>>> import numpy as np
>>> import numpy.linalg as la
>>> np.set_printoptions(suppress=True, linewidth=200)
>>> f = np.array([0, 0, -1, 0, 0, -3])
>>> F = np.array([np.roll(f, i) for i in range(6)])
>>> F
array([[ 0,  0, -1,  0,  0, -3],
       [-3,  0,  0, -1,  0,  0],
       [ 0, -3,  0,  0, -1,  0],
       [ 0,  0, -3,  0,  0, -1],
       [-1,  0,  0, -3,  0,  0],
       [ 0, -1,  0,  0, -3,  0]])
>>> np.allclose(F @ F.T, F.T @ F)
True
>>> (F @ F)[0]
array([ 0,  6,  0,  0, 10,  0])
>>> vec = np.array([2, -2, -1, 0, 1, 0])
>>> h = np.maximum(F @ vec, 0)
>>> np.maximum(F @ vec, 0) - np.maximum(-F @ vec, 0)
array([ 1, -6,  5,  3, -2, -1])
>>> np.round(np.tanh(F @ vec), 2)
array([ 0.76, -1.  ,  1.  ,  1.  , -0.96, -0.76])
>>> F.T @ h
array([  0, -15, -10,   0,  -5,  -6])
>>> other = F / np.sqrt((F ** 2).mean(axis=1, keepdims=True))
>>> np.round(F - F.mean(axis=1, keepdims=True), 2)
array([[ 0.67,  0.67, -0.33,  0.67,  0.67, -2.33],
       [-2.33,  0.67,  0.67, -0.33,  0.67,  0.67],
       [ 0.67, -2.33,  0.67,  0.67, -0.33,  0.67],
       [ 0.67,  0.67, -2.33,  0.67,  0.67, -0.33],
       [-0.33,  0.67,  0.67, -2.33,  0.67,  0.67],
       [ 0.67, -0.33,  0.67,  0.67, -2.33,  0.67]])
>>> la.matrix_rank(F - F.mean(axis=1, keepdims=True))
np.int64(5)
>>> np.round(la.norm(other, axis=1), 2)
array([2.45, 2.45, 2.45, 2.45, 2.45, 2.45])
>>> W = np.array([[-1, 0], [2, -2], [-1, 0], [-3, 3], [2, -2], [1, 0]])
>>> c = np.array([2, 0])
>>> H = np.maximum(F @ W + c, 0)
>>> la.matrix_rank(H)
np.int64(2)
>>> (H > 0).astype(int)
array([[0, 0],
       [1, 0],
       [0, 1],
       [1, 0],
       [1, 0],
       [0, 1]])
>>> Z = np.array([[3, -1, 1], [-3, 3, 1]])
>>> W @ Z
array([[ -3,   1,  -1],
       [ 12,  -8,   0],
       [ -3,   1,  -1],
       [-18,  12,   0],
       [ 12,  -8,   0],
       [  3,  -1,   1]])
>>> H @ Z
array([[  0,   0,   0],
       [ 24,  -8,   8],
       [-24,  24,   8],
       [ 12,  -4,   4],
       [ 36, -12,  12],
       [-24,  24,   8]])
>>> (H @ Z).round(6).argmax(axis=1)
array([0, 0, 1, 0, 0, 1])
>>> other = la.inv(F)
>>> np.round(la.inv(other), 2)
array([[-0., -0., -1., -0., -0., -3.],
       [-3., -0., -0., -1., -0., -0.],
       [-0., -3., -0., -0., -1., -0.],
       [-0., -0., -3., -0., -0., -1.],
       [-1., -0., -0., -3., -0., -0.],
       [-0., -1., -0., -0., -3., -0.]])
>>> np.allclose(other, F.T)
False
>>> E = np.loadtxt("arr.csv", delimiter=",")
>>> E
array([[ 14.01,  46.01,  85.97,  29.98,  78.99,  53.  ,  94.98],
       [ 44.99,  99.01, 123.01,  71.99,  72.01, 147.02, 186.01],
       [ 36.01,  99.01, 123.01,  92.04,  85.02, 130.  , 174.01],
       [ 48.02, 119.98, 152.01,  96.  ,  95.97, 167.99, 215.99],
       [ 27.  ,  81.  ,  91.02,  65.02,  36.98, 115.99, 119.  ],
       [ 33.  ,  78.05,  92.01,  37.03,  23.  , 128.99, 122.  ]])
>>> Uu, sv, Vt = la.svd(E)
>>> np.argmax(sv[:-1] / (sv[1:] + 1e-6)) + 1
np.int64(4)
>>> other = Uu[:, :4] @ np.diag(sv[:4]) @ Vt[:4]
>>> la.matrix_rank(E, rtol=0.05)
np.int64(2)
>>> la.matrix_rank(E, rtol=0.1)
np.int64(2)
>>> la.cond(E) > 100
np.True_
>>> rng = np.random.default_rng(640718)
>>> other = E + rng.integers(-2, 3, (6, 4)) @ rng.integers(-2, 3, (4, 7))
>>> other.round(2)
array([[  6.01,  44.01,  85.97,  32.98,  84.99,  52.  ,  89.98],
       [ 40.99, 101.01, 123.01,  76.99,  74.01, 142.02, 185.01],
       [ 38.01,  95.01, 119.01,  96.04,  93.02, 126.  , 174.01],
       [ 40.02, 115.98, 156.01,  95.  ,  97.97, 170.99, 208.99],
       [ 27.  ,  87.  ,  95.02,  67.02,  28.98, 111.99, 121.  ],
       [ 29.  ,  84.05,  96.01,  35.03,  15.  , 130.99, 122.  ]])
>>> np.round(other - E, 2)
array([[-8., -2.,  0.,  3.,  6., -1., -5.],
       [-4.,  2.,  0.,  5.,  2., -5., -1.],
       [ 2., -4., -4.,  4.,  8., -4.,  0.],
       [-8., -4.,  4., -1.,  2.,  3., -7.],
       [ 0.,  6.,  4.,  2., -8., -4.,  2.],
       [-4.,  6.,  4., -2., -8.,  2.,  0.]])
>>> np.round(np.abs(other - E).sum(axis=1), 2)
array([25., 19., 26., 29., 26., 26.])
